>>> import numpy as np
>>> np.set_printoptions(suppress=True, linewidth=200)
>>> E = np.loadtxt("x.csv", delimiter=",")
>>> E
array([[ 0.,  0.,  0., -1., -2.,  0.,  1., -1.,  2.],
       [ 0.,  0.,  0.,  1.,  0.,  2., -2.,  2., -2.],
       [ 0.,  0.,  0., -2., -1., -2.,  1., -1.,  1.],
       [-1.,  1., -2.,  0.,  0.,  0.,  0.,  0.,  0.],
       [-2.,  0., -1.,  0.,  0.,  0.,  0.,  0.,  0.],
       [ 0.,  2., -2.,  0.,  0.,  0.,  0.,  0.,  0.],
       [ 1., -2.,  1.,  0.,  0.,  0.,  0.,  0.,  0.],
       [-1.,  2., -1.,  0.,  0.,  0.,  0.,  0.,  0.],
       [ 2., -2.,  1.,  0.,  0.,  0.,  0.,  0.,  0.]])
>>> rng = np.random.default_rng(944281)
>>> lab = rng.permutation(9)
>>> lab
array([3, 8, 5, 7, 4, 2, 6, 0, 1])
>>> M2 = E[lab][:, lab]
>>> np.trace(M2)
np.float64(0.0)
>>> X = np.loadtxt("dump.csv", delimiter=",")
>>> X.round(1) + 0
array([[ 0.3, -0.3,  0.3,  0.5,  0.3, -0.4,  0.7, -0.4,  0.3,  0.4,  0.3, -0.2,  0.2, -0.1],
       [-0.3,  1. , -0.3, -0.6,  0.4,  0.1, -0.3,  0. ,  0.1, -0.3, -0.1, -0.1,  0.2,  0.3],
       [ 0.3, -0.3, -0.4, -0.2,  0. ,  0. ,  0. ,  0.5, -0.1,  0.3, -0.6,  0.3, -0.3,  0.2],
       [ 0.5, -0.6, -0.2, -0.1,  0. , -0.6, -0.3, -0.2, -0.4, -0.1,  0.4, -0.5,  0. ,  0.3],
       [ 0.3,  0.4,  0. ,  0. ,  0.3, -0.4,  0.2,  0.7, -0.4, -0.3, -0.1, -0.1,  0. ,  0. ],
       [-0.4,  0.1,  0. , -0.6, -0.4,  0.8,  0.5,  0.1,  0.5,  0.5,  0.3, -0.4, -0.2,  0.4],
       [ 0.7, -0.3,  0. , -0.3,  0.2,  0.5, -0.1,  0. ,  0. ,  0. , -0.1, -0.1, -0.4, -0.3],
       [-0.4,  0. ,  0.5, -0.2,  0.7,  0.1,  0. , -0.1,  0.2,  0.1,  0.1,  0.6,  0.3,  0.3],
       [ 0.3,  0.1, -0.1, -0.4, -0.4,  0.5,  0. ,  0.2, -0.1,  0. , -0.1, -0.5, -0.3, -0.2],
       [ 0.4, -0.3,  0.3, -0.1, -0.3,  0.5,  0. ,  0.1,  0. ,  0.6, -0.7,  0. , -0.1, -0.4],
       [ 0.3, -0.1, -0.6,  0.4, -0.1,  0.3, -0.1,  0.1, -0.1, -0.7,  0.4, -0.3, -0.5,  0.2],
       [-0.2, -0.1,  0.3, -0.5, -0.1, -0.4, -0.1,  0.6, -0.5,  0. , -0.3,  0.4,  0. , -0.4],
       [ 0.2,  0.2, -0.3,  0. ,  0. , -0.2, -0.4,  0.3, -0.3, -0.1, -0.5,  0. ,  0. ,  0.2],
       [-0.1,  0.3,  0.2,  0.3,  0. ,  0.4, -0.3,  0.3, -0.2, -0.4,  0.2, -0.4,  0.2,  0.7]])
>>> evals, vecs = np.linalg.eigh(X)
>>> x = np.array([-1, -2, 1, -2, 3, -3, 3, -3, 1, -1, -2, 1, -1, -1])
>>> round(float(x @ X @ x / (x @ x)), 1), np.round(evals[0], 1), round(evals[-1], 1)
(0.2, np.float64(-2.0), np.float64(2.0))
>>> round(x @ X @ x, 1)
np.float64(9.5)
>>> [round(float(x), 1) for x in np.linalg.svd(X, compute_uv=False)[:3]]
[2.0, 2.0, 2.0]
>>> np.argsort(-np.linalg.norm(X, axis=0).round(6), kind="stable")[:3]
array([5, 1, 3])
>>> evals, vecs = np.linalg.eigvalsh(X)
Traceback (most recent call last):
  File "<python-input-17>", line 1, in <module>
    evals, vecs = np.linalg.eigvalsh(X)
    ^^^^^^^^^^^
ValueError: too many values to unpack (expected 2)
>>> evals, vecs = np.linalg.eigh(X)
>>> np.round(np.linalg.svd(X, compute_uv=False), 1) + 0
array([2., 2., 2., 2., 1., 1., 1., 1., 1., 1., 0., 0., 0., 0.])
>>> evals.round(1) + 0
array([-2., -1., -1., -1.,  0.,  0.,  0.,  0.,  1.,  1.,  1.,  2.,  2.,  2.])
>>> t3 = X.reshape(14, 2, -1)
>>> np.round(np.swapaxes(t3, 1, 2)[13], 1) + 0
array([[-0.1,  0.3],
       [ 0.3, -0.2],
       [ 0.2, -0.4],
       [ 0.3,  0.2],
       [ 0. , -0.4],
       [ 0.4,  0.2],
       [-0.3,  0.7]])
>>> A = np.load("mat.npy")
>>> A.round(1) + 0
array([[-0.3, -0.2, -0.1, -0.2, -0.3,  0.2,  0.3,  0.1, -0.1,  0.3,  0.6,  0.1,  0. ,  0.1, -0.1],
       [ 0.2, -0.2, -0.2, -0.2, -0.1, -0.1,  0.2,  0.3,  0.6, -0.1, -0.2,  0.4,  0. , -0.2, -0.4],
       [ 0.1,  0. , -0.1, -0.2,  0.2, -0.4,  0.2, -0.1,  0.1, -0.6,  0.5, -0.2,  0. ,  0. ,  0.3],
       [ 0.3, -0.2,  0.1, -0.3, -0.2, -0.1, -0.1,  0.2,  0.1,  0.4, -0.1, -0.3, -0.5, -0.1,  0.4],
       [-0.1,  0.3, -0.1,  0.2, -0.2,  0. ,  0.4,  0.2, -0.4, -0.2, -0.1,  0.3, -0.3, -0.4,  0.2],
       [ 0.3, -0.2,  0.2, -0.1, -0.4, -0.2, -0.1,  0. , -0.2, -0.1, -0.1,  0.5,  0.5,  0.2,  0.3],
       [ 0.4,  0.4, -0.2, -0.4, -0.1,  0. , -0.3,  0.2, -0.3,  0. ,  0.1, -0.1,  0.1, -0.2, -0.3],
       [-0.2, -0.2, -0.6, -0.4,  0.3,  0.2,  0. , -0.2, -0.1,  0. , -0.3,  0.1,  0.1,  0. ,  0.3],
       [ 0.1,  0.2,  0.2, -0.1,  0.5,  0. , -0.1,  0.1, -0.1,  0.2,  0.2,  0.6, -0.4,  0.2,  0.1],
       [-0.2, -0.3,  0. , -0.1,  0.1,  0. , -0.2,  0.5, -0.3, -0.4, -0.2, -0.1, -0.2,  0.4, -0.2],
       [ 0.3, -0.5, -0.3,  0.4,  0.3, -0.3,  0. , -0.1, -0.4,  0.2,  0.1,  0. ,  0. , -0.2, -0.2],
       [ 0.5, -0.1,  0.1,  0. ,  0.2,  0.6,  0.5,  0. ,  0. , -0.1, -0.1, -0.1,  0.1,  0.1,  0. ],
       [ 0. , -0.3,  0. ,  0. , -0.3,  0.3, -0.3, -0.4,  0. , -0.4,  0.2,  0.2, -0.4, -0.2, -0.2],
       [-0.2, -0.3,  0.5, -0.2,  0.3,  0.1, -0.1,  0.2,  0. ,  0. ,  0. ,  0. ,  0.3, -0.6,  0. ],
       [ 0.1,  0. , -0.3,  0.4,  0. ,  0.3, -0.4,  0.5,  0.2, -0.1,  0.3,  0. ,  0.1, -0.1,  0.3]])
>>> lab = rng.permutation(15)
>>> M2 = A[:, lab] * rng.choice([-1, 1], 15)
>>> M2.round(1) + 0
array([[ 0.1, -0.1,  0.3,  0. ,  0.6,  0.1,  0.3,  0.1,  0.3,  0.1,  0.1, -0.2,  0.3,  0.2,  0.2],
       [-0.6,  0.2,  0.1,  0. , -0.2,  0.2, -0.2,  0.4, -0.1,  0.3,  0.4, -0.2,  0.2, -0.1,  0.2],
       [-0.1,  0. , -0.2,  0. ,  0.5,  0.1, -0.1, -0.3, -0.6, -0.1, -0.2,  0. ,  0.2, -0.4,  0.2],
       [-0.1,  0.1,  0.2, -0.5, -0.1, -0.1, -0.3, -0.4,  0.4,  0.2, -0.3, -0.2, -0.1, -0.1,  0.3],
       [ 0.4,  0.4,  0.2, -0.3, -0.1,  0.1,  0.1, -0.2, -0.2,  0.2,  0.3,  0.3,  0.4,  0. , -0.2],
       [ 0.2, -0.2,  0.4,  0.5, -0.1, -0.2, -0.3, -0.3, -0.1,  0. ,  0.5, -0.2, -0.1, -0.2,  0.1],
       [ 0.3,  0.2,  0.1,  0.1,  0.1,  0.2, -0.4,  0.3,  0. ,  0.2, -0.1,  0.4, -0.3,  0. ,  0.4],
       [ 0.1,  0. , -0.3,  0.1, -0.3,  0.6,  0.2, -0.3,  0. , -0.2,  0.1, -0.2,  0. ,  0.2,  0.4],
       [ 0.1, -0.2, -0.5, -0.4,  0.2, -0.2, -0.1, -0.1,  0.2,  0.1,  0.6,  0.2, -0.1,  0. ,  0.1],
       [ 0.3, -0.4, -0.1, -0.2, -0.2,  0. ,  0.2,  0.2, -0.4,  0.5, -0.1, -0.3, -0.2,  0. ,  0.1],
       [ 0.4,  0.2, -0.3,  0. ,  0.1,  0.3, -0.3,  0.2,  0.2, -0.1,  0. , -0.5,  0. , -0.3, -0.4],
       [ 0. , -0.1, -0.2,  0.1, -0.1, -0.1, -0.5,  0. , -0.1,  0. , -0.1, -0.1,  0.5,  0.6,  0. ],
       [ 0. ,  0.2,  0.3, -0.4,  0.2,  0. ,  0. ,  0.2, -0.4, -0.4,  0.2, -0.3, -0.3,  0.3,  0. ],
       [ 0. ,  0.6, -0.3,  0.3,  0. , -0.5,  0.2,  0. ,  0. ,  0.2,  0. , -0.3, -0.1,  0.1,  0.2],
       [-0.2,  0.1,  0. ,  0.1,  0.3,  0.3, -0.1, -0.3, -0.1,  0.5,  0. ,  0. , -0.4,  0.3, -0.4]])
>>> U, _, VT = np.linalg.svd(A.T @ M2)
>>> lab
array([ 8, 13,  4, 12, 10,  2,  0, 14,  9,  7, 11,  1,  6,  5,  3])
